In [1]: import numpy as np

In [2]: import numpy.linalg as la

In [3]: np.set_printoptions(suppress=True, linewidth=160)

In [4]: m1 = np.array([[2, 3, 3, 1], [0, 2, 1, 3], [0, 0, 3, 0], [0, 0, 0, 1]])

In [5]: rng = np.random.default_rng(73)

In [6]: labels = rng.permutation(4)

In [7]: B = m1[:, labels] * rng.choice([-1, 1], 4)

In [8]: print(B)
[[-3 -2 -1  3]
 [-1  0 -3  2]
 [-3  0  0  0]
 [ 0  0 -1  0]]

In [9]: left, _, Vt = la.svd(m1.T @ B)

In [10]: print(np.round(left @ Vt, 2) + 0)
[[ 0. -1.  0.  0.]
 [ 0.  0.  0.  1.]
 [-1.  0.  0.  0.]
 [ 0.  0. -1.  0.]]

In [11]: print(labels)
[2 0 3 1]

In [12]: print(np.round(la.lstsq(m1, B)[0], 2) + 0)
[[ 0. -1.  0.  0.]
 [ 0.  0.  0.  1.]
 [-1.  0.  0.  0.]
 [ 0.  0. -1.  0.]]

In [13]: evals, V = la.eig(m1)

In [14]: print(np.round(np.sort(la.eigvals(m1 @ m1)), 2))
[1. 4. 4. 9.]

In [15]: print(np.round(np.sort(la.eigvals(m1.T)), 2))
[1. 2. 2. 3.]

In [16]: print(np.round(np.sort(la.eigvals(la.inv(m1))), 2))
[0.33 0.5  0.5  1.  ]

In [17]: print(np.prod(evals))
12.0

In [18]: x0 = np.array([3, 3, 0, 2])

In [19]: print(la.norm(m1 @ x0) <= la.norm(m1, 2) * la.norm(x0) + 1e-9)
True

In [20]: print(m1 @ np.eye(4)[0])
[2. 0. 0. 0.]

In [21]: print((m1 @ x0).argmax())
0

In [22]: print(m1 @ x0)
[17 12  0  2]

In [23]: feats = np.loadtxt("data.csv", delimiter=",")

In [24]: print(feats)
[[20. 12. 12.]
 [12. 13.  9.]
 [12.  9. 13.]]

In [25]: evals, V = la.eigh(feats)

In [26]: x0 = np.array([-2, 3, -3])

In [27]: print(np.abs(feats).sum(axis=1).max(), np.abs(evals).max())
44.0 38.0

In [28]: print((np.sign(V[:, -1].round(6)) == np.sign(V[0, -1].round(6))).astype(int))
[1 1 1]

In [29]: print(np.round(V * np.maximum(evals, 0) @ V.T, 2))
[[20. 12. 12.]
 [12. 13.  9.]
 [12.  9. 13.]]

In [30]: labels = rng.permutation(3)

In [31]: B = feats[:, labels] * rng.choice([-1, 1], 3)

In [32]: print(B)
[[-12.  12. -20.]
 [ -9.  13. -12.]
 [-13.   9. -12.]]

In [33]: left, _, Vt = la.svd(feats.T @ B)

In [34]: print(np.round(left @ Vt, 2) + 0)
[[ 0.  0. -1.]
 [ 0.  1.  0.]
 [-1.  0.  0.]]

In [35]: print(np.round(la.lstsq(feats, B)[0], 2) + 0)
[[ 0.  0. -1.]
 [ 0.  1.  0.]
 [-1.  0.  0.]]

In [36]: print((B + B.T) / 2)
[[-12.    1.5 -16.5]
 [  1.5  13.   -1.5]
 [-16.5  -1.5 -12. ]]

In [37]: print(np.round(la.det(B), 2))
-608.0

In [38]: print(np.allclose(B @ B.T, B.T @ B))
False

In [39]: print(np.trace(B))
-11.0

In [40]: print(np.allclose(B, B.T))
False

In [41]: print(B @ B)
[[ 296. -168.  336.]
 [ 147.  -47.  168.]
 [ 231. -147.  296.]]

In [42]: x0 = np.array([-6, 8, 5])

In [43]: rhs = feats @ x0

In [44]: b, lr = np.zeros(3), 1 / la.norm(feats, 2) ** 2

In [45]: for i in range(6):
    ...:     b -= lr * feats.T @ (feats @ b - rhs)
    ...:     if i % 1 == 0: print(i, round(la.norm(feats @ b - rhs), 2))
    ...: 
0 43.04
1 42.56
2 42.09
3 41.62
4 41.16
5 40.71

In [46]: print(b.round(2))
[1.26 1.76 1.56]

In [47]: A = np.load("mat.npy")

In [48]: print(A)
[[-18.28  -2.82 -20.31   2.8 ]
 [ -9.86  -5.71  -7.09   2.02]
 [-20.38  -3.84 -21.99   3.22]
 [ 15.91  12.52   8.29  -3.59]
 [ -4.18   4.9   -9.82   0.02]
 [ 17.39   7.32  14.98  -3.22]
 [ -2.7   -7.2    3.29   1.19]
 [-12.33  -9.79  -6.34   2.82]
 [ -2.69   6.6   -9.48  -0.34]
 [  1.24  -1.38   2.77  -0.04]
 [ -7.82  -4.73  -5.42   1.6 ]
 [  7.52   1.58   7.88  -1.25]
 [  3.3   -7.32  10.89   0.41]
 [ -4.22  -2.01  -3.41   0.81]
 [ 20.71   6.89  19.51  -3.59]
 [ 13.48   1.5   15.53  -1.98]
 [ -9.     3.62 -14.63   0.82]
 [  3.28  -7.3   10.89   0.39]
 [-13.51  -8.39  -9.1    2.79]
 [ -9.03  -3.29  -8.17   1.6 ]
 [-12.02   0.2  -15.2    1.62]
 [  0.92   9.3   -7.51  -1.23]
 [ -2.39   2.77  -5.59  -0.01]
 [  4.5   -1.83   7.29  -0.36]
 [  0.9   -4.5    5.28   0.39]
 [ -8.12  -7.83  -2.86   2.  ]
 [ 20.39   3.79  22.    -3.23]
 [ 11.14  11.17   3.49  -2.8 ]
 [  0.    -6.89   6.4    0.81]]

In [49]: P = A @ la.solve(A.T @ A, A.T)

In [50]: print(np.allclose(P @ P, P))
True

In [51]: def softmax(z):
    ...:     e = np.exp(z - z.max(axis=-1, keepdims=True))
    ...:     return e / e.sum(axis=-1, keepdims=True)
    ...: 

In [52]: print(np.round(softmax(A).sum(axis=1), 2))
[1. 1. 1. 1. 1. 1. 1. 1. 1. 1. 1. 1. 1. 1. 1. 1. 1. 1. 1. 1. 1. 1. 1. 1. 1. 1. 1. 1. 1.]

In [53]: print(np.round(softmax(10 * A[11]), 2) + 0)
[0.03 0.   0.97 0.  ]

In [54]: scores = A @ A.T / np.sqrt(4)

In [55]: print(np.round(softmax(scores)[11] @ A, 2))
[20.39  3.8  21.99 -3.23]

In [56]: M = np.loadtxt("case11.csv", delimiter=",")

In [57]: print(M)
[[-2.  0.  0.  0.  0.]
 [-2.  1.  0.  0.  0.]
 [-3.  2.  0.  0.  0.]
 [ 1.  1. -2. -1.  0.]
 [-3.  3.  1. -2. -2.]]

In [58]: print(np.round(np.trace(la.pinv(M) @ M), 2))
4.0

In [59]: left, s, Vt = la.svd(M)

In [60]: print(np.argmax(s[:-1] / (s[1:] + 1e-6)) + 1)
4

In [61]: B = left[:, :4] @ np.diag(s[:4]) @ Vt[:4]

In [62]: print(B.round(2) + 0)
[[-2.  0.  0.  0.  0.]
 [-2.  1.  0.  0.  0.]
 [-3.  2.  0.  0.  0.]
 [ 1.  1. -2. -1.  0.]
 [-3.  3.  1. -2. -2.]]

In [63]: print(round(float(la.norm(M - B) / la.norm(M)), 2))
0.0
